% ipython --no-banner

In [1]: import numpy as np

In [2]: from numpy import linalg as LA

In [3]: np.set_printoptions(suppress=True, linewidth=200)

In [4]: M = np.load("run18.npy")

In [5]: M.round(1) + 0
Out[5]: 
array([[ 2.4,  2.5, -0.3, -2.2,  2.9],
       [ 3.4,  0.8, -1.8, -2.7,  1.5],
       [-1. , -3.2, -1. ,  1.4, -3.3],
       [ 2.2,  2.6, -0.1, -2.1,  3. ],
       [ 3.5,  0. , -2.3, -2.6,  0.7],
       [-2.3,  2.6,  2.8,  1.2,  2. ],
       [ 3.5, -0.7, -2.6, -2.4,  0. ],
       [-3.5, -0.3,  2.1,  2.6, -1. ],
       [ 3.5,  0.1, -2.2, -2.6,  0.8],
       [ 3.5,  0.7, -1.9, -2.7,  1.4],
       [-0.8,  3.3,  2.1, -0.1,  3. ],
       [ 2.6,  2.3, -0.5, -2.4,  2.7],
       [ 0.2,  3.4,  1.5, -0.8,  3.3],
       [ 3.4,  1.1, -1.6, -2.7,  1.7],
       [ 3.5, -0.6, -2.5, -2.4,  0.1],
       [ 1.7,  2.9,  0.4, -1.8,  3.2],
       [ 3.5,  0.1, -2.2, -2.6,  0.8],
       [ 2.8, -2.1, -2.8, -1.6, -1.5],
       [ 3.2, -1.6, -2.8, -2. , -0.9],
       [-1. , -3.2, -1. ,  1.4, -3.3],
       [-2.3,  2.6,  2.8,  1.2,  2. ],
       [-2.8,  2.1,  2.8,  1.6,  1.5]])

In [6]: # rank 2

In [7]: W2 = M[[5, 6]].astype(float)

In [8]: for _ in range(7):
   ...:     lab = LA.norm(M[:, None] - W2, axis=-1).argmin(axis=1)
   ...:     W2 = np.array([M[lab == j].mean(axis=0) for j in range(2)])
   ...: 

In [9]: lab
Out[9]: array([1, 1, 1, 1, 1, 0, 1, 0, 1, 1, 0, 1, 0, 1, 1, 0, 1, 1, 1, 1, 0, 0])

In [10]: np.abs(W2[1] - W2[0]).argmax()
Out[10]: np.int64(0)

In [11]: round(float(np.trace(LA.pinv(M) @ M)), 1)
Out[11]: 2.0

In [12]: try:
    ...:     LA.inv(M)
    ...: except LA.LinAlgError as e:
    ...:     print(repr(e))
    ...: 
LinAlgError('Last 2 dimensions of the array must be square')

In [13]: np.round(M @ LA.pinv(M) @ M, 1) + 0
Out[13]: 
array([[ 2.4,  2.5, -0.3, -2.2,  2.9],
       [ 3.4,  0.8, -1.8, -2.7,  1.5],
       [-1. , -3.2, -1. ,  1.4, -3.3],
       [ 2.2,  2.6, -0.1, -2.1,  3. ],
       [ 3.5,  0. , -2.3, -2.6,  0.7],
       [-2.3,  2.6,  2.8,  1.2,  2. ],
       [ 3.5, -0.7, -2.6, -2.4,  0. ],
       [-3.5, -0.3,  2.1,  2.6, -1. ],
       [ 3.5,  0.1, -2.2, -2.6,  0.8],
       [ 3.5,  0.7, -1.9, -2.7,  1.4],
       [-0.8,  3.3,  2.1, -0.1,  3. ],
       [ 2.6,  2.3, -0.5, -2.4,  2.7],
       [ 0.2,  3.4,  1.5, -0.8,  3.3],
       [ 3.4,  1.1, -1.6, -2.7,  1.7],
       [ 3.5, -0.6, -2.5, -2.4,  0.1],
       [ 1.7,  2.9,  0.4, -1.8,  3.2],
       [ 3.5,  0.1, -2.2, -2.6,  0.8],
       [ 2.8, -2.1, -2.8, -1.6, -1.5],
       [ 3.2, -1.6, -2.8, -2. , -0.9],
       [-1. , -3.2, -1. ,  1.4, -3.3],
       [-2.3,  2.6,  2.8,  1.2,  2. ],
       [-2.8,  2.1,  2.8,  1.6,  1.5]])

In [14]: np.allclose(M[:-1].T @ LA.lstsq(M[:-1].T, M[-1])[0], M[-1])
Out[14]: True

In [15]: LA.lstsq(M[:-1].T, M[-1])[2]
Out[15]: np.int32(2)

In [16]: f = np.array([5, 0, 3])

In [17]: np.round(np.correlate(M[3], M[21], "full"), 1)
Out[17]: array([ 3.2,  7.4, 10.3,  8.8, -0.1, -8.8,  4.2, 12.1, -8.3])

In [18]: np.round(np.convolve(M[3], f), 1)
Out[18]: array([10.9, 13.2,  6.1, -2.8, 14.5, -6.4,  8.9])

In [19]: rng = np.random.default_rng(50)

In [20]: theta = rng.uniform(0, 2 * np.pi, 35)

In [21]: Q, _ = LA.qr(np.array([[0.6, 1.6], [1.8, -0.6], [0.9, 0.3]]))

In [22]: m1 = 5 * np.c_[np.cos(theta), np.sin(theta)] @ Q.T

In [23]: m1.round(1) + 0
Out[23]: 
array([[-4.8,  0.9, -1.3],
       [-4.7, -0.5, -1.7],
       [ 0. ,  4.7,  1.8],
       [-2.2, -3.9, -2.2],
       [ 4.4, -2.3,  0.6],
       [-2.8,  4.1,  0.7],
       [ 0.5, -4.7, -1.7],
       [-0.2,  4.7,  1.7],
       [ 3.8,  2.4,  2.2],
       [ 4.7, -1.5,  1. ],
       [-1.8, -4.1, -2.2],
       [ 3.9,  2.3,  2.2],
       [ 4.7,  0.3,  1.7],
       [ 2.2, -4.4, -1. ],
       [ 1.8, -4.5, -1.1],
       [-1.9, -4.1, -2.2],
       [-0.9,  4.7,  1.5],
       [-4. , -2.1, -2.2],
       [-1. , -4.4, -2.1],
       [-1.5,  4.6,  1.3],
       [ 3.4,  2.8,  2.3],
       [ 4.2,  1.6,  2.1],
       [-4. ,  3. , -0.2],
       [ 0.4, -4.7, -1.7],
       [ 4.4, -2.3,  0.6],
       [ 4.5, -2. ,  0.7],
       [ 2.8,  3.5,  2.3],
       [ 4.7,  0.4,  1.7],
       [-4.7,  1.3, -1.1],
       [ 2.2,  3.9,  2.2],
       [-4.7,  1.1, -1.2],
       [ 2.2, -4.4, -1. ],
       [-0.9,  4.7,  1.5],
       [-4. ,  3. , -0.2],
       [-3.6,  3.5,  0.2]])

In [24]: d = LA.norm(m1[:, None] - m1[None], axis=-1)

In [25]: d[32].round(6).argsort(kind="stable")[:4]
Out[25]: array([32, 16, 19,  7])

In [26]: (d + 1e9 * np.eye(35)).round(6).argmin(axis=1)
Out[26]: array([30,  0,  7, 15, 24, 34, 23,  2, 11, 25, 15,  8, 27, 31, 31, 10, 32,  1, 10, 16,  8, 11, 33,  6,  4,  4, 29, 12, 30, 26,  0, 13, 16, 22, 22])

In [27]: d.mean(axis=1).argmax()
Out[27]: np.int64(17)

In [28]: d[32].round(1) + 0
Out[28]: 
array([ 6.1,  7.2,  1. ,  9.5,  8.8,  2.1, 10. ,  0.7,  5.3,  8.3,  9.6,  5.4,  7.1,  9.9,  9.9,  9.6,  0. ,  8.3,  9.8,  0.7,  4.8,  6. ,  3.9, 10. ,  8.8,  8.7,  4. ,  7. ,  5.7,  3.3,  5.9,  9.9,
        0. ,  3.9,  3.2])

In [29]: np.round(LA.norm(m1, axis=1), 1)
Out[29]: array([5., 5., 5., 5., 5., 5., 5., 5., 5., 5., 5., 5., 5., 5., 5., 5., 5., 5., 5., 5., 5., 5., 5., 5., 5., 5., 5., 5., 5., 5., 5., 5., 5., 5., 5.])

In [30]: W2 = m1[[8, 3]].astype(float)

In [31]: for _ in range(6):
    ...:     lab = LA.norm(m1[:, None] - W2, axis=-1).argmin(axis=1)
    ...:     W2 = np.array([m1[lab == j].mean(axis=0) for j in range(2)])
    ...: 

In [32]: lab
Out[32]: array([1, 1, 0, 1, 0, 0, 1, 0, 0, 0, 1, 0, 0, 1, 1, 1, 0, 1, 1, 0, 0, 0, 1, 1, 0, 0, 0, 0, 1, 0, 1, 1, 0, 1, 0])

In [33]: np.round(W2[1] - W2[0], 1)
Out[33]: array([-3.9, -4.2, -2.9])

In [34]: np.abs(W2[1] - W2[0]).argmax()
Out[34]: np.int64(1)

In [35]: W0 = np.loadtxt("block7.csv", delimiter=",")

In [36]: W0
Out[36]: 
array([[1., 0., 2., 1., 0.],
       [0., 1., 0., 2., 1.],
       [1., 0., 1., 0., 2.],
       [2., 1., 0., 1., 0.],
       [0., 2., 1., 0., 1.]])

In [37]: blk = np.stack([W0, 5 * W0, W0[::-1]])

In [38]: np.round(LA.norm(blk, axis=(1, 2)), 1)
Out[38]: array([ 5.5, 27.4,  5.5])

In [39]: LA.matrix_rank(blk)
Out[39]: array([5, 5, 5])

In [40]: np.einsum("bij,cij->bc", blk, blk)
Out[40]: 
array([[ 30., 150.,  16.],
       [150., 750.,  80.],
       [ 16.,  80.,  30.]])

In [41]: blk.shape
Out[41]: (3, 5, 5)

In [42]: np.round(LA.det(blk), 1)
Out[42]: array([    44., 137500.,     44.])

In [43]: E = np.loadtxt("case8.csv", delimiter=",")

In [44]: E
Out[44]: 
array([[5., 0., 0., 0., 4., 0., 4., 0., 4., 0.],
       [0., 5., 0., 0., 0., 0., 0., 0., 0., 4.],
       [0., 0., 5., 4., 0., 4., 0., 4., 0., 0.],
       [0., 0., 4., 5., 0., 4., 0., 4., 0., 0.],
       [4., 0., 0., 0., 5., 0., 4., 0., 4., 0.],
       [0., 0., 4., 4., 0., 5., 0., 4., 0., 0.],
       [4., 0., 0., 0., 4., 0., 5., 0., 4., 0.],
       [0., 0., 4., 4., 0., 4., 0., 5., 0., 0.],
       [4., 0., 0., 0., 4., 0., 4., 0., 5., 0.],
       [0., 4., 0., 0., 0., 0., 0., 0., 0., 5.]])

In [45]: evals, V = LA.eigh(E)

In [46]: x0 = np.array([-4, -2, 1, -5, -4, 1, -4, -1, -4, -4])

In [47]: x0 @ E @ x0
Out[47]: np.float64(1344.0)

In [48]: np.round(V * np.abs(evals) @ V.T, 1) + 0
Out[48]: 
array([[5., 0., 0., 0., 4., 0., 4., 0., 4., 0.],
       [0., 5., 0., 0., 0., 0., 0., 0., 0., 4.],
       [0., 0., 5., 4., 0., 4., 0., 4., 0., 0.],
       [0., 0., 4., 5., 0., 4., 0., 4., 0., 0.],
       [4., 0., 0., 0., 5., 0., 4., 0., 4., 0.],
       [0., 0., 4., 4., 0., 5., 0., 4., 0., 0.],
       [4., 0., 0., 0., 4., 0., 5., 0., 4., 0.],
       [0., 0., 4., 4., 0., 4., 0., 5., 0., 0.],
       [4., 0., 0., 0., 4., 0., 4., 0., 5., 0.],
       [0., 4., 0., 0., 0., 0., 0., 0., 0., 5.]])

In [49]: np.round(V * np.maximum(evals, 0) @ V.T, 1) + 0
Out[49]: 
array([[5., 0., 0., 0., 4., 0., 4., 0., 4., 0.],
       [0., 5., 0., 0., 0., 0., 0., 0., 0., 4.],
       [0., 0., 5., 4., 0., 4., 0., 4., 0., 0.],
       [0., 0., 4., 5., 0., 4., 0., 4., 0., 0.],
       [4., 0., 0., 0., 5., 0., 4., 0., 4., 0.],
       [0., 0., 4., 4., 0., 5., 0., 4., 0., 0.],
       [4., 0., 0., 0., 4., 0., 5., 0., 4., 0.],
       [0., 0., 4., 4., 0., 4., 0., 5., 0., 0.],
       [4., 0., 0., 0., 4., 0., 4., 0., 5., 0.],
       [0., 4., 0., 0., 0., 0., 0., 0., 0., 5.]])

In [50]: np.allclose(E @ E.T, E.T @ E)
Out[50]: True

In [51]: np.round(np.sort(np.abs(LA.eigvals(E))), 1)
Out[51]: array([ 1.,  1.,  1.,  1.,  1.,  1.,  1.,  9., 17., 17.])

In [52]: (E + E.T) / 2
Out[52]: 
array([[5., 0., 0., 0., 4., 0., 4., 0., 4., 0.],
       [0., 5., 0., 0., 0., 0., 0., 0., 0., 4.],
       [0., 0., 5., 4., 0., 4., 0., 4., 0., 0.],
       [0., 0., 4., 5., 0., 4., 0., 4., 0., 0.],
       [4., 0., 0., 0., 5., 0., 4., 0., 4., 0.],
       [0., 0., 4., 4., 0., 5., 0., 4., 0., 0.],
       [4., 0., 0., 0., 4., 0., 5., 0., 4., 0.],
       [0., 0., 4., 4., 0., 4., 0., 5., 0., 0.],
       [4., 0., 0., 0., 4., 0., 4., 0., 5., 0.],
       [0., 4., 0., 0., 0., 0., 0., 0., 0., 5.]])

In [53]: E @ E
Out[53]: 
array([[73.,  0.,  0.,  0., 72.,  0., 72.,  0., 72.,  0.],
       [ 0., 41.,  0.,  0.,  0.,  0.,  0.,  0.,  0., 40.],
       [ 0.,  0., 73., 72.,  0., 72.,  0., 72.,  0.,  0.],
       [ 0.,  0., 72., 73.,  0., 72.,  0., 72.,  0.,  0.],
       [72.,  0.,  0.,  0., 73.,  0., 72.,  0., 72.,  0.],
       [ 0.,  0., 72., 72.,  0., 73.,  0., 72.,  0.,  0.],
       [72.,  0.,  0.,  0., 72.,  0., 73.,  0., 72.,  0.],
       [ 0.,  0., 72., 72.,  0., 72.,  0., 73.,  0.,  0.],
       [72.,  0.,  0.,  0., 72.,  0., 72.,  0., 73.,  0.],
       [ 0., 40.,  0.,  0.,  0.,  0.,  0.,  0.,  0., 41.]])

In [54]: np.allclose(E, E.T)
Out[54]: True

In [55]: np.round(LA.matrix_power(E, 3), 1)
Out[55]: 
array([[1229.,    0.,    0.,    0., 1228.,    0., 1228.,    0., 1228.,    0.],
       [   0.,  365.,    0.,    0.,    0.,    0.,    0.,    0.,    0.,  364.],
       [   0.,    0., 1229., 1228.,    0., 1228.,    0., 1228.,    0.,    0.],
       [   0.,    0., 1228., 1229.,    0., 1228.,    0., 1228.,    0.,    0.],
       [1228.,    0.,    0.,    0., 1229.,    0., 1228.,    0., 1228.,    0.],
       [   0.,    0., 1228., 1228.,    0., 1229.,    0., 1228.,    0.,    0.],
       [1228.,    0.,    0.,    0., 1228.,    0., 1229.,    0., 1228.,    0.],
       [   0.,    0., 1228., 1228.,    0., 1228.,    0., 1229.,    0.,    0.],
       [1228.,    0.,    0.,    0., 1228.,    0., 1228.,    0., 1229.,    0.],
       [   0.,  364.,    0.,    0.,    0.,    0.,    0.,    0.,    0.,  365.]])

In [56]: round(LA.det(E), 1)
Out[56]: np.float64(2601.0)

In [57]: round(float(np.abs(LA.eigvals(E)).max()), 1)
Out[57]: 17.0
